$ ipython --no-banner

In [1]: import numpy as np

In [2]: np.set_printoptions(suppress=True, linewidth=200)

In [3]: feats = np.array([[6, 8, 6], [6, 8, 6], [-3, -4, -3], [0, 0, 0]])

In [4]: # rows and columns are dependent

In [5]: f = np.array([5, -8])

In [6]: np.array([np.convolve(row, f, "same") for row in feats])
Out[6]: 
array([[ 30,  -8, -34],
       [ 30,  -8, -34],
       [-15,   4,  17],
       [  0,   0,   0]])

In [7]: np.correlate(feats[2], feats[3], "full")
Out[7]: array([0, 0, 0, 0, 0])

In [8]: np.cross(feats[2, :3], feats[3, :3])
Out[8]: array([0, 0, 0])

In [9]: left, sigma, Vt = np.linalg.svd(feats)

In [10]: sigma.round(3) + 0
Out[10]: array([17.493,  0.   ,  0.   ])

In [11]: out = left[:, :1] @ np.diag(sigma[:1]) @ Vt[:1]

In [12]: np.round(np.linalg.norm(feats - out, 2), 3), round(sigma[1], 3)
Out[12]: (np.float64(0.0), np.float64(0.0))

In [13]: np.round(np.abs(feats - out).max(), 3)
Out[13]: np.float64(0.0)

In [14]: round(float(np.linalg.norm(feats - out) / np.linalg.norm(feats)), 3)
Out[14]: 0.0

In [15]: round(float(np.trace(np.linalg.pinv(feats) @ feats)), 3)
Out[15]: 1.0

In [16]: np.abs(np.diag(np.linalg.qr(feats)[1])) > 1e-9
Out[16]: array([ True, False, False])

In [17]: np.round(feats @ np.linalg.pinv(feats) @ feats, 3)
Out[17]: 
array([[ 6.,  8.,  6.],
       [ 6.,  8.,  6.],
       [-3., -4., -3.],
       [ 0.,  0.,  0.]])

In [18]: np.unique(feats.round(6), axis=0).shape
Out[18]: (3, 3)

In [19]: left, sigma, Vt = np.linalg.svd(feats)

In [20]: vecs = Vt[:(sigma > 1e-8).sum()]

In [21]: rng = np.random.default_rng(96233)

In [22]: x = feats[3] + 2 * feats[1] + rng.integers(2) * np.eye(3)[1]

In [23]: x
Out[23]: array([12., 17., 12.])

In [24]: np.round(vecs.T @ vecs, 3)
Out[24]: 
array([[0.265, 0.353, 0.265],
       [0.353, 0.471, 0.353],
       [0.265, 0.353, 0.265]])

In [25]: round(np.linalg.norm(x - vecs.T @ vecs @ x), 3)
Out[25]: np.float64(0.728)

In [26]: round(np.linalg.norm(feats, 1), 3), round(float(np.linalg.norm(feats, np.inf)), 3)
Out[26]: (np.float64(20.0), 20.0)

In [27]: np.round(np.linalg.norm(feats, "nuc"), 3)
Out[27]: np.float64(17.493)

In [28]: np.round(np.linalg.norm(feats, axis=1), 3)
Out[28]: array([11.662, 11.662,  5.831,  0.   ])

In [29]: np.linalg.norm(feats, axis=1).argmax()
Out[29]: np.int64(0)

In [30]: data = np.array([[2.0, -2.0, 0.0, 0.0],
    ...:     [-2.0, 1.0, -2.0, 0.0],
    ...:     [0.0, -2.0, 0.0, -2.0],
    ...:     [0.0, 0.0, -2.0, -3.0]])

In [31]: Q = data.astype(float).copy()

In [32]: for j in range(4):
    ...:     Q[:, j] -= Q[:, :j] @ (Q[:, :j].T @ Q[:, j])
    ...:     Q[:, j] /= np.linalg.norm(Q[:, j])
    ...: 

In [33]: np.round(Q.T @ Q, 3) + 0
Out[33]: 
array([[1., 0., 0., 0.],
       [0., 1., 0., 0.],
       [0., 0., 1., 0.],
       [0., 0., 0., 1.]])

In [34]: gram = data.T @ data

In [35]: np.linalg.matrix_rank(gram)
Out[35]: np.int64(4)

In [36]: gram
Out[36]: 
array([[ 8., -6.,  4.,  0.],
       [-6.,  9., -2.,  4.],
       [ 4., -2.,  8.,  6.],
       [ 0.,  4.,  6., 13.]])

In [37]: np.round(np.poly(data), 3)
Out[37]: array([  1.,   0., -19.,   2.,  32.])

In [38]: np.round(np.linalg.det(data[::-1]), 3)
Out[38]: np.float64(32.0)

In [39]: np.round(np.linalg.eigvals(data), 3)
Out[39]: array([ 4.072,  1.435, -1.303, -4.203])

In [40]: round(float(np.linalg.det(data.T)), 3)
Out[40]: 32.0

In [41]: M = np.load("data.npy")

In [42]: M
Out[42]: 
array([[ 0.,  3., -2.],
       [ 3.,  0.,  0.],
       [-2.,  0.,  0.]])

In [43]: # null space of dimension 1

In [44]: rank = np.linalg.matrix_rank(M)

In [45]: rank
Out[45]: np.int64(2)

In [46]: null = np.linalg.svd(M)[2][rank:].T

In [47]: np.round(M @ null, 3) + 0
Out[47]: 
array([[0.],
       [0.],
       [0.]])

In [48]: [round(float(np.linalg.det(M[:i, :i])), 2) + 0 for i in range(1, 4)]
Out[48]: [0.0, -9.0, 0.0]

In [49]: np.all(np.linalg.eigvalsh(M) > 0)
Out[49]: np.False_

In [50]: A = np.load("a.npy")

In [51]: A
Out[51]: 
array([[ 0., -1.,  1.],
       [-1.,  2.,  2.],
       [ 0.,  0.,  0.]])

In [52]: rank = np.linalg.matrix_rank(A)

In [53]: rank
Out[53]: np.int64(2)

In [54]: null = np.linalg.svd(A)[2][rank:].T

In [55]: [int(np.linalg.matrix_rank(np.delete(A, i, axis=0))) for i in range(3)]
Out[55]: [1, 1, 2]

In [56]: np.round(A @ null, 3) + 0
Out[56]: 
array([[0.],
       [0.],
       [0.]])

In [57]: null.shape
Out[57]: (3, 1)

In [58]: np.round(null @ null.T, 3)
Out[58]: 
array([[0.889, 0.222, 0.222],
       [0.222, 0.056, 0.056],
       [0.222, 0.056, 0.056]])

In [59]: [int(np.linalg.matrix_rank(A[:, :j + 1])) for j in range(3)]
Out[59]: [1, 2, 2]

In [60]: np.allclose(A @ null, 0)
Out[60]: True

In [61]: round(float(np.trace(np.linalg.pinv(A) @ A)), 3)
Out[61]: 2.0

In [62]: np.abs(np.diag(np.linalg.qr(A)[1])) > 1e-9
Out[62]: array([ True,  True, False])

In [63]: np.linalg.lstsq(A[:-1].T, A[-1])[2]
Out[63]: np.int32(2)

In [64]: np.allclose(A[:-1].T @ np.linalg.lstsq(A[:-1].T, A[-1])[0], A[-1])
Out[64]: True

In [65]: np.unique(A.round(6), axis=0).shape
Out[65]: (3, 3)

In [66]: f = np.array([-7, -4, 5])

In [67]: np.array([np.convolve(row, f, "same") for row in A])
Out[67]: 
array([[  7.,  -3.,  -9.],
       [-10., -27.,   2.],
       [  0.,   0.,   0.]])

In [68]: np.polyval(f, A[2])
Out[68]: array([5., 5., 5.])

In [69]: np.cross(A[2, :3], A[0, :3])
Out[69]: array([ 0.,  0., -0.])

In [70]: np.convolve(A[2], f)
Out[70]: array([0., 0., 0., 0., 0.])

In [71]: np.correlate(A[2], A[0], "full")
Out[71]: array([0., 0., 0., 0., 0.])

In [72]: x = np.array([-3, 1, 0])

In [73]: np.einsum("ij,j->i", A, x)
Out[73]: array([-1.,  5.,  0.])

In [74]: A @ np.eye(3)[2]
Out[74]: array([1., 2., 0.])

In [75]: proj = np.triu(np.array([[-2, -1, -2], [5, 3, 0], [-1, 4, -1]]), 1) + np.eye(3)

In [76]: out = proj @ A @ np.linalg.inv(proj)

In [77]: proj @ A - A @ proj
Out[77]: 
array([[ 1., -2., -2.],
       [ 0., -1., -2.],
       [ 0.,  0.,  0.]])

In [78]: F = np.load("case13.npy")

In [79]: F
Out[79]: 
array([[ 29,   5, -11],
       [  5,  26,  13],
       [-11,  13,  29]])

In [80]: # equal to its transpose

In [81]: (F + F.T) / 2
Out[81]: 
array([[ 29.,   5., -11.],
       [  5.,  26.,  13.],
       [-11.,  13.,  29.]])

In [82]: np.allclose(F, F.T)
Out[82]: True

In [83]: round(np.linalg.det(F), 3)
Out[83]: np.float64(11664.0)

In [84]: np.allclose(F @ F.T, F.T @ F)
Out[84]: True

In [85]: gram = F.T @ F

In [86]: np.linalg.matrix_rank(gram)
Out[86]: np.int64(3)

In [87]: np.round(np.linalg.svd(F, compute_uv=False) ** 2, 3)
Out[87]: array([1851.641, 1067.533,   68.827])

In [88]: (F @ F.T).shape
Out[88]: (3, 3)

In [89]: np.allclose(gram, gram.T)
Out[89]: True

In [90]: np.round(np.linalg.eigvalsh(gram)[::-1], 3)
Out[90]: array([1851.641, 1067.533,   68.827])

In [91]: np.diag(gram)
Out[91]: array([ 987,  870, 1131])

In [92]: out = np.array([[-6, -7, 8], [-8, 8, -6], [-5, 9, -6]])

In [93]: out[-1] = out[0]

In [94]: X = out + 0.05 * np.eye(3)

In [95]: X
Out[95]: 
array([[-5.95, -7.  ,  8.  ],
       [-8.  ,  8.05, -6.  ],
       [-6.  , -7.  ,  8.05]])

In [96]: round(np.linalg.det(X[::-1]), 3)
Out[96]: np.float64(4.075)

In [97]: np.round(np.linalg.det(2 * X), 3), round(np.linalg.det(X), 3)
Out[97]: (np.float64(-32.599), np.float64(-4.075))

In [98]: left, sigma, Vt = np.linalg.svd(M)

In [99]: vecs = Vt[:(sigma > 1e-8).sum()]

In [100]: x = M[1] + 5 * M[0] + rng.integers(2) * np.eye(3)[2]

In [101]: x
Out[101]: array([ 3., 15., -9.])

In [102]: np.round(vecs.T @ vecs, 3)
Out[102]: 
array([[ 1.   ,  0.   ,  0.   ],
       [ 0.   ,  0.692, -0.462],
       [ 0.   , -0.462,  0.308]])

In [103]: np.round(np.linalg.norm(x - vecs.T @ vecs @ x), 3)
Out[103]: np.float64(0.832)

In [104]: np.linalg.matrix_rank(np.vstack([M, x]))
Out[104]: np.int64(3)

In [105]: np.round(np.diag(vecs.T @ vecs), 3)
Out[105]: array([1.   , 0.692, 0.308])

In [106]: left, sigma, Vt = np.linalg.svd(X)

In [107]: np.argmax(sigma[:-1] / (sigma[1:] + 1e-6)) + 1
Out[107]: np.int64(2)

In [108]: out = left[:, :2] @ np.diag(sigma[:2]) @ Vt[:2]

In [109]: out.round(3)
Out[109]: 
array([[-5.948, -6.99 ,  8.01 ],
       [-8.   ,  8.05 , -6.   ],
       [-6.002, -7.01 ,  8.04 ]])

In [110]: np.round(np.linalg.norm(X - out) / np.linalg.norm(X), 3)
Out[110]: np.float64(0.001)

In [111]: np.linalg.matrix_rank(out)
Out[111]: np.int64(2)

In [112]: round(np.log10(np.linalg.cond(X)))
Out[112]: 3

In [113]: np.round(np.abs(np.linalg.svd(X)[2][-1]), 3)
Out[113]: array([0.155, 0.685, 0.712])

In [114]: np.linalg.matrix_rank(X, rtol=0.1)
Out[114]: np.int64(2)

In [115]: E = np.array([[-2, -3, 0, 0], [3, 2, 0, -1], [2, 0, -1, -3]])

In [116]: E[-1] = E[0] + -2 * E[1]

In [117]: E
Out[117]: 
array([[-2, -3,  0,  0],
       [ 3,  2,  0, -1],
       [-8, -7,  0,  2]])

In [118]: [round(float(x), 3) for x in np.linalg.svd(E, compute_uv=False)[:3]]
Out[118]: [11.933, 1.265, 0.0]

In [119]: np.linalg.cond(E) > 100
Out[119]: np.True_

In [120]: np.round(np.linalg.norm(E, 2) / np.linalg.norm(E), 3)
Out[120]: np.float64(0.994)

In [121]: np.argsort(-np.linalg.norm(E, axis=0).round(6), kind="stable")[:3]
Out[121]: array([0, 1, 3])

In [122]: mat, _ = np.linalg.qr(np.array([[-0.2, 0.7, 1.0], [0.5, -0.1, 0.0], [-0.5, -1.0, 0.2]]))

In [123]: mat.round(3)
Out[123]: 
array([[-0.272, -0.709,  0.651],
       [ 0.68 ,  0.337,  0.651],
       [-0.68 ,  0.62 ,  0.391]])

In [124]: # columns are unit length and at right angles

In [125]: f = np.array([0, 2, 8])

In [126]: out = mat + np.outer(f, np.eye(3)[1])

In [127]: np.linalg.matrix_rank(np.linalg.inv(out) - np.linalg.inv(mat), tol=1e-8)
Out[127]: np.int64(1)
